In [1]: import numpy as np

In [2]: import numpy.linalg as la

In [3]: np.set_printoptions(suppress=True, linewidth=140)

In [4]: def rd(a):
   ...:     return np.round(a, 1) + 0
   ...: 

In [5]: f = np.array([-3, 4, -4, 3])

In [6]: r1 = np.array([-3, 2, 2])

In [7]: W0 = np.outer(f, r1)

In [8]: W0
Out[8]: 
array([[  9,  -6,  -6],
       [-12,   8,   8],
       [ 12,  -8,  -8],
       [ -9,   6,   6]])

In [9]: gram = W0.T @ W0

In [10]: np.diag(gram)
Out[10]: array([450, 200, 200])

In [11]: np.allclose(gram, gram.T)
Out[11]: True

In [12]: (W0 @ W0.T).shape
Out[12]: (4, 4)

In [13]: print(np.trace(gram), (W0 ** 2).sum())
850 850

In [14]: la.matrix_rank(gram)
Out[14]: np.int64(1)

In [15]: la.matrix_rank(W0, rtol=0.1)
Out[15]: np.int64(1)

In [16]: rd(la.norm(W0, 2) / la.norm(W0))
Out[16]: np.float64(1.0)

In [17]: np.argsort(-la.norm(W0, axis=0).round(6), kind="stable")[:3]
Out[17]: array([0, 1, 2])

In [18]: la.cond(W0) > 100
Out[18]: np.True_

In [19]: blk = np.stack([W0, -1 * W0, W0[::-1]])

In [20]: blk.shape
Out[20]: (3, 4, 3)

In [21]: print(blk.sum(axis=0))
[[ -9   6   6]
 [ 12  -8  -8]
 [-12   8   8]
 [  9  -6  -6]]

In [22]: np.einsum("bij,cij->bc", blk, blk)
Out[22]: 
array([[ 850, -850, -850],
       [-850,  850,  850],
       [-850,  850,  850]])

In [23]: A2 = W0[0, 0] * W0[1:] - np.outer(W0[1:, 0], W0[0])

In [24]: A2
Out[24]: 
array([[0, 0, 0],
       [0, 0, 0],
       [0, 0, 0]])

In [25]: la.matrix_rank(A2), la.matrix_rank(W0)
Out[25]: (np.int64(0), np.int64(1))

In [26]: rd(W0[:, 0] / W0[0, 0])
Out[26]: array([ 1. , -1.3,  1.3, -1. ])

In [27]: np.flatnonzero(~A2.round(6).any(axis=1))
Out[27]: array([0, 1, 2])

In [28]: la.lstsq(W0[:-1].T, W0[-1])[2]
Out[28]: np.int32(1)

In [29]: rd(W0 @ la.pinv(W0) @ W0)
Out[29]: 
array([[  9.,  -6.,  -6.],
       [-12.,   8.,   8.],
       [ 12.,  -8.,  -8.],
       [ -9.,   6.,   6.]])

In [30]: rd(np.trace(la.pinv(W0) @ W0))
Out[30]: np.float64(1.0)

In [31]: F = np.load("sample9.npy")

In [32]: print(F)
[[ 4.9 -0.2 -2.7]
 [ 7.3  0.2 -3.2]
 [ 9.4  0.6 10.1]
 [ 8.6  1.6  9.6]
 [ 5.  -0.5 -3. ]
 [ 7.2 -1.5 -3.5]
 [ 6.9 -0.2 -2.2]
 [ 6.6 -0.9 -3.2]
 [ 6.3  0.3 -2. ]
 [ 8.2  1.1  9.9]
 [ 4.7  0.5 -1.9]
 [ 8.9 -0.7  2.1]
 [ 8.2  0.5  7.8]
 [11.5  1.   2.4]
 [ 5.8 -2.3 -2.8]
 [ 9.6  1.1  9.3]
 [ 8.4 -0.9  2.9]
 [ 5.6 -1.8 -3. ]
 [ 9.9  0.6 10. ]
 [10.2  2.   2.8]
 [ 9.4  1.3  8.4]
 [ 5.5 -0.6 -3. ]
 [10.2 -0.1 10.9]]

In [33]: cent = F[[19, 0]].astype(float)

In [34]: for _ in range(3):
    ...:     lab = la.norm(F[:, None] - cent, axis=-1).argmin(axis=1)
    ...:     cent = np.array([F[lab == j].mean(axis=0) for j in range(2)])
    ...: 

In [35]: lab
Out[35]: array([1, 1, 0, 0, 1, 1, 1, 1, 1, 0, 1, 0, 0, 0, 1, 0, 0, 1, 0, 0, 0, 1, 0])

In [36]: rd(cent)
Out[36]: 
array([[ 9.4,  0.7,  7.2],
       [ 6. , -0.6, -2.8]])

In [37]: O, _ = la.qr(np.array([[-0.8, -0.5], [-0.6, -1.2], [-1.1, 0.8]]))

In [38]: X = O @ O.T

In [39]: rd(X)
Out[39]: 
array([[ 0.4,  0.4,  0.2],
       [ 0.4,  0.7, -0.2],
       [ 0.2, -0.2,  0.9]])

In [40]: rk = la.matrix_rank(X)

In [41]: rk
Out[41]: np.int64(2)

In [42]: N = la.svd(X)[2][rk:].T

In [43]: print([int(la.matrix_rank(X[:, :j + 1])) for j in range(3)])
[1, 2, 2]

In [44]: np.allclose(X @ N, 0)
Out[44]: True

In [45]: [int(la.matrix_rank(X[:i])) for i in range(1, len(X) + 1)]
Out[45]: [1, 2, 2]

In [46]: gram = X.T @ X

In [47]: rd(la.eigvalsh(gram)[::-1])
Out[47]: array([1., 1., 0.])

In [48]: rd(gram)
Out[48]: 
array([[ 0.4,  0.4,  0.2],
       [ 0.4,  0.7, -0.2],
       [ 0.2, -0.2,  0.9]])

In [49]: np.allclose(gram, gram.T)
Out[49]: True

In [50]: la.matrix_rank(gram)
Out[50]: np.int64(2)

In [51]: print((X @ X.T).shape)
(3, 3)

In [52]: print(rd(np.diag(gram)))
[0.4 0.7 0.9]

In [53]: U, sigma, Vh = la.svd(gram)

In [54]: rd(sigma)
Out[54]: array([1., 1., 0.])

In [55]: A2 = U[:, :2] @ np.diag(sigma[:2]) @ Vh[:2]

In [56]: rd(la.norm(gram - A2, 2)), rd(sigma[2])
Out[56]: (np.float64(0.0), np.float64(0.0))

In [57]: m1 = np.loadtxt("arr.csv", delimiter=",")

In [58]: rd(m1)
Out[58]: 
array([[-0.9,  0.3, -0.1,  0.2],
       [-0.1, -0.5, -0.7, -0.5],
       [ 0.2,  0. , -0.5,  0.8],
       [-0.2, -0.8,  0.4,  0.3]])

In [59]: rng = np.random.default_rng(72437)

In [60]: lab = rng.permutation(4)

In [61]: A2 = m1[:, lab] * rng.choice([-1, 1], 4)

In [62]: rd(A2)
Out[62]: 
array([[ 0.3, -0.1,  0.9,  0.2],
       [-0.5, -0.7,  0.1, -0.5],
       [ 0. , -0.5, -0.2,  0.8],
       [-0.8,  0.4,  0.2,  0.3]])

In [63]: U, _, Vh = la.svd(m1.T @ A2)

In [64]: rd(la.lstsq(m1, A2)[0])
Out[64]: 
array([[ 0.,  0., -1.,  0.],
       [ 1.,  0.,  0.,  0.],
       [ 0.,  1.,  0.,  0.],
       [ 0.,  0.,  0.,  1.]])

In [65]: rd(U @ Vh)
Out[65]: 
array([[ 0.,  0., -1.,  0.],
       [ 1.,  0.,  0.,  0.],
       [ 0.,  1.,  0.,  0.],
       [ 0.,  0.,  0.,  1.]])

In [66]: K = np.array([[1, 0, 0, 0], [1, 8, 2, -2], [1, 4, 1, 0], [2, 0, 0, -2]])

In [67]: [round(float(x), 1) for x in la.svd(K, compute_uv=False)[:3]]
Out[67]: [9.5, 2.8, 1.2]

In [68]: print(np.argsort(-la.norm(K, axis=0).round(6), kind="stable")[:3])
[1 3 0]

In [69]: la.cond(K) > 100
Out[69]: np.True_

In [70]: rd(la.norm(K, 2) / la.norm(K))
Out[70]: np.float64(1.0)

In [71]: gram = K.T @ K

In [72]: gram
Out[72]: 
array([[  7,  12,   3,  -6],
       [ 12,  80,  20, -16],
       [  3,  20,   5,  -4],
       [ -6, -16,  -4,   8]])

In [73]: np.trace(gram), (K ** 2).sum()
Out[73]: (np.int64(100), np.int64(100))

In [74]: rd(la.eigvalsh(gram)[::-1])
Out[74]: array([90.5,  8.1,  1.4,  0. ])

In [75]: np.diag(gram)
Out[75]: array([ 7, 80,  5,  8])

In [76]: np.allclose(gram, gram.T)
Out[76]: True

In [77]: U, sigma, Vh = la.svd(K)

In [78]: rd(sigma)
Out[78]: array([9.5, 2.8, 1.2, 0. ])

In [79]: A2 = U[:, :3] @ np.diag(sigma[:3]) @ Vh[:3]

In [80]: rd(A2)
Out[80]: 
array([[ 1.,  0.,  0.,  0.],
       [ 1.,  8.,  2., -2.],
       [ 1.,  4.,  1.,  0.],
       [ 2.,  0.,  0., -2.]])

In [81]: U, sigma, Vh = la.svd(K)

In [82]: evecs = Vh[:(sigma > 1e-8).sum()]

In [83]: x = K[2] + 3 * K[1] + rng.integers(2) * np.eye(4)[3]

In [84]: print(x)
[ 4. 28.  7. -5.]

In [85]: rd(np.diag(evecs.T @ evecs))
Out[85]: array([1. , 0.9, 0.1, 1. ])

In [86]: E = np.array([[-0.1, 0.2, 5.0, 1.1],
    ...:     [-0.1, -0.7, -3.0, 1.1],
    ...:     [0.9, 0.3, 0.5, 0.2],
    ...:     [1.1, 0.5, -1.0, -1.4]])

In [87]: w, evecs = la.eig(E)

In [88]: rd(np.prod(w))
Out[88]: np.float64(-1.4)

In [89]: rd(np.sort(la.eigvals(E.T)))
Out[89]: array([-2.6, -1.1, -0.2,  2.2])

In [90]: rd(E @ evecs[:, 0] - w[0] * evecs[:, 0])
Out[90]: array([0., 0., 0., 0.])

In [91]: np.allclose(E @ E.T, E.T @ E)
Out[91]: False

In [92]: J = np.load("mat.npy")

In [93]: J
Out[93]: 
array([[ 0,  3,  3],
       [-4,  5, -3]])

In [94]: A2 = E / np.sqrt((E ** 2).mean(axis=1, keepdims=True))

In [95]: rd(la.norm(A2, axis=1))
Out[95]: array([2., 2., 2., 2.])

In [96]: la.matrix_rank(E - E.mean(axis=1, keepdims=True))
Out[96]: np.int64(3)

In [97]: la.matrix_rank(A2) == la.matrix_rank(E)
Out[97]: np.True_

In [98]: rd(A2[2])
Out[98]: array([1.7, 0.6, 0.9, 0.4])

In [99]: data = np.load("m.npy")

In [100]: data
Out[100]: 
array([[0.5, 0.5, 0. ],
       [0. , 1. , 0. ],
       [0. , 0.5, 0.5]])

In [101]: # rows sum to 1

In [102]: A2 = np.array([[3, 1, 2], [2, 2, 3]])

In [103]: cent = np.kron(A2, data)

In [104]: rd(la.norm(cent, 2)), rd(la.norm(A2, 2) * la.norm(data, 2))
Out[104]: (np.float64(6.9), np.float64(6.9))

In [105]: A2 = data + rng.integers(-2, 3, (3, 1)) @ rng.integers(-2, 3, (1, 3))

In [106]: print(A2)
[[ 2.5 -3.5 -4. ]
 [-2.   5.   4. ]
 [-1.   2.5  2.5]]

In [107]: la.matrix_rank(A2 - data, tol=1e-8)
Out[107]: np.int64(1)

In [108]: A2 - data
Out[108]: 
array([[ 2., -4., -4.],
       [-2.,  4.,  4.],
       [-1.,  2.,  2.]])
